$ python -q
>>> import numpy as np
>>> np.set_printoptions(suppress=True, linewidth=140)
>>> M2 = np.array([[-0.8, -0.5],
...     [0.1, -1.3],
...     [0.4, -1.5],
...     [0.3, -1.5],
...     [-0.6, 0.8],
...     [0.7, -0.1],
...     [-0.5, 1.6]])
>>> W2 = np.array([[-0.9, 0.4, 0.5, 0.3], [2.5, 0.6, -0.6, 0.8]])
>>> m1 = M2 @ W2
>>> m1.round(1)
array([[-0.5, -0.6, -0.1, -0.6],
       [-3.3, -0.7,  0.8, -1. ],
       [-4.1, -0.7,  1.1, -1.1],
       [-4. , -0.8,  1. , -1.1],
       [ 2.5,  0.2, -0.8,  0.5],
       [-0.9,  0.2,  0.4,  0.1],
       [ 4.4,  0.8, -1.2,  1.1]])
>>> M2 = np.array([[0, 1], [1, 3], [5, 5], [1, 3]])
>>> np.linalg.matrix_rank(np.vstack([m1, M2.T]))
np.int64(4)
>>> np.round(np.einsum("ij->j", m1), 1)
array([-5.9, -1.7,  1.3, -2.1])
>>> np.round(M2.T @ m1.T, 1)
array([[-1.8,  2.4,  3.7,  3.4, -3.2,  2.4, -4.2],
       [-4.8, -4.4, -4.1, -4.4,  0.7,  2.2,  4.1]])
>>> M2 @ m1
Traceback (most recent call last):
  File "<python-input-10>", line 1, in <module>
    M2 @ m1
    ~~~^~~~
ValueError: matmul: Input operand 1 has a mismatch in its core dimension 0, with gufunc signature (n?,k),(k,m?)->(n?,m?) (size 7 is different from 2)
>>> np.round(m1 @ M2, 1)
array([[-1.8, -4.8],
       [ 2.4, -4.4],
       [ 3.7, -4.1],
       [ 3.4, -4.4],
       [-3.2,  0.7],
       [ 2.4,  2.2],
       [-4.2,  4.1]])
>>> np.round(np.einsum("ik,kj->ij", m1, M2), 1)
array([[-1.8, -4.8],
       [ 2.4, -4.4],
       [ 3.7, -4.1],
       [ 3.4, -4.4],
       [-3.2,  0.7],
       [ 2.4,  2.2],
       [-4.2,  4.1]])
>>> np.linalg.matrix_rank(m1 @ M2)
np.int64(2)
>>> M2 = m1 / np.sqrt((m1 ** 2).mean(axis=1, keepdims=True))
>>> M2[0].round(1)
array([-1. , -1.2, -0.2, -1.2])
>>> np.linalg.cond(m1) > 100
np.True_
>>> mat = np.array([[0, 2, -2, -2],
...     [2, 1, 0, -2],
...     [1, -2, 2, -1],
...     [2, -1, -2, 2],
...     [0, 2, 0, -1],
...     [1, -2, 1, 1],
...     [2, -1, 1, -2],
...     [-2, -2, 1, -1]])
>>> mat
array([[ 0,  2, -2, -2],
       [ 2,  1,  0, -2],
       [ 1, -2,  2, -1],
       [ 2, -1, -2,  2],
       [ 0,  2,  0, -1],
       [ 1, -2,  1,  1],
       [ 2, -1,  1, -2],
       [-2, -2,  1, -1]])
>>> f, r1 = mat[3], mat[1]
>>> f @ f
np.int64(13)
>>> f @ r1
np.int64(-1)
>>> pr = (f @ r1) / (f @ f) * f
>>> pr.round(1)
array([-0.2,  0.1,  0.2, -0.2])
>>> np.round((r1 - pr) @ f, 1)
np.float64(-0.0)
>>> np.linalg.matrix_rank(np.outer(f, r1))
np.int64(1)
>>> np.outer(f, r1)
array([[ 4,  2,  0, -4],
       [-2, -1,  0,  2],
       [-4, -2,  0,  4],
       [ 4,  2,  0, -4]])
